>>> import numpy as np
>>> np.set_printoptions(precision=3, suppress=True, linewidth=120)
>>> E = np.loadtxt("a.csv", delimiter=",")
>>> E
array([[29., 18., 19., 25.],
       [18., 36., 30., 18.],
       [19., 30., 29., 23.],
       [25., 18., 23., 29.]])
>>> vals, evecs = np.linalg.eigh(E)
>>> np.round(evecs.T @ evecs, 3) + 0
array([[1., 0., 0., 0.],
       [0., 1., 0., 0.],
       [0., 0., 1., 0.],
       [0., 0., 0., 1.]])
>>> rng = np.random.default_rng(9456)
>>> A = rng.normal(size=(32, 11)) + 10 * np.array([9, -9, -3, -7, -2, 5, -7, 9, -1, -6, 8])
>>> A
array([[ 90.76 , -91.343, -30.744, -70.244, -18.39 ,  49.547, -68.306,  88.179, -10.231, -60.263,  79.199],
       [ 89.756, -91.237, -30.907, -68.646, -20.11 ,  50.212, -70.054,  91.25 , -10.75 , -60.196,  81.027],
       [ 91.196, -90.296, -29.242, -71.192, -21.149,  50.609, -69.776,  88.898,  -9.102, -60.964,  80.238],
       [ 90.963, -89.103, -29.968, -70.989, -21.169,  49.211, -71.306,  89.742,  -9.422, -59.847,  80.579],
       [ 89.636, -89.339, -29.442, -70.097, -18.766,  50.909, -71.482,  88.561, -10.807, -60.77 ,  81.324],
       [ 89.455, -89.676, -31.404, -71.87 , -22.311,  50.191, -68.687,  90.61 ,  -9.32 , -60.082,  80.608],
       [ 89.428, -91.376, -30.938, -69.42 , -16.494,  48.713, -72.079,  90.841, -10.757, -58.556,  79.152],
       [ 91.048, -90.657, -29.385, -70.876, -21.295,  49.88 , -70.102,  88.103, -11.134, -60.951,  80.455],
       [ 89.063, -89.769, -30.583, -69.611, -19.409,  50.336, -71.074,  91.653,  -9.521, -61.444,  79.091],
       [ 90.994, -89.482, -30.807, -70.868, -19.425,  50.225, -69.973,  90.189, -10.568, -60.487,  80.529],
       [ 89.997, -89.827, -30.532, -68.425, -19.554,  49.749, -70.065,  90.937, -10.15 , -59.008,  81.421],
       [ 91.182, -90.602, -31.958, -71.874, -20.29 ,  49.549, -68.672,  91.808, -11.254, -59.637,  80.522],
       [ 91.899, -90.334, -32.024, -68.812, -20.373,  50.296, -70.212,  91.611,  -8.35 , -60.089,  82.011],
       [ 89.683, -91.767, -30.849, -69.145, -19.039,  48.674, -68.804,  89.634,  -9.199, -60.032,  79.389],
       [ 89.722, -91.337, -27.483, -70.485, -20.045,  50.174, -69.684,  91.181,  -9.076, -61.002,  81.552],
       [ 89.649, -89.668, -31.184, -70.869, -19.712,  50.844, -68.16 ,  89.609,  -9.007, -60.757,  80.659],
       [ 88.257, -89.9  , -29.351, -70.108, -20.463,  48.889, -70.329,  90.527,  -9.773, -58.744,  79.587],
       [ 87.36 , -88.918, -30.139, -69.328, -20.069,  51.203, -69.151,  89.299, -10.904, -59.498,  79.559],
       [ 89.52 , -90.048, -29.742, -69.469, -20.674,  50.952, -69.847,  89.656, -10.142, -59.927,  78.89 ],
       [ 90.116, -90.916, -31.98 , -69.663, -19.783,  48.664, -67.425,  90.668,  -9.983, -60.459,  80.087],
       [ 90.236, -88.624, -30.869, -69.584, -20.706,  51.702, -68.689,  89.513,  -9.858, -61.241,  80.806],
       [ 90.236, -89.133, -29.792, -70.877, -21.947,  49.964, -70.35 ,  89.531, -10.607, -58.922,  80.338],
       [ 90.324, -89.485, -28.862, -68.449, -17.264,  50.288, -71.141,  89.702, -11.587, -57.377,  79.481],
       [ 90.365, -90.756, -29.802, -69.91 , -18.542,  50.442, -71.047,  89.626,  -8.261, -59.278,  79.924],
       [ 91.06 , -91.413, -30.817, -70.335, -21.536,  48.8  , -70.658,  90.842,  -8.594, -60.267,  80.802],
       [ 89.643, -90.844, -29.396, -71.058, -20.377,  47.436, -70.361,  89.76 , -10.442, -59.839,  79.774],
       [ 89.369, -90.575, -31.664, -71.345, -19.956,  50.808, -69.787,  90.225, -11.118, -59.113,  80.301],
       [ 90.666, -92.457, -30.825, -69.482, -20.556,  49.323, -68.664,  91.374,  -9.746, -61.048,  78.194],
       [ 89.208, -90.345, -30.369, -69.584, -17.682,  49.583, -69.225,  90.105, -11.465, -60.083,  79.726],
       [ 90.081, -89.079, -30.881, -70.833, -19.992,  48.415, -70.992,  90.367,  -9.861, -59.644,  80.446],
       [ 91.346, -91.721, -31.942, -70.442, -20.426,  49.528, -68.627,  88.016,  -8.651, -60.249,  81.131],
       [ 90.253, -89.795, -29.912, -71.225, -20.329,  49.949, -68.785,  90.542,  -9.31 , -58.573,  80.412]])
>>> gram = np.cov(A, rowvar=False)
>>> np.argwhere(np.triu(np.abs(np.corrcoef(A.T)) > 0.8, 1))
array([], shape=(0, 2), dtype=int64)
>>> np.polyfit(A[:, 5], A[:, 3], 1)
array([  0.1  , -75.146])
>>> round(np.corrcoef(A[:, 5], A[:, 3])[0, 1], 3)
np.float64(0.097)
>>> np.argsort(-A.std(axis=0).round(6), kind="stable")
array([ 4,  6,  7,  2,  1,  3,  0,  8,  5,  9, 10])
>>> np.linalg.eigvalsh(gram)[::-1]
array([2.703, 1.808, 1.331, 1.144, 1.049, 0.896, 0.545, 0.467, 0.441, 0.365, 0.262])
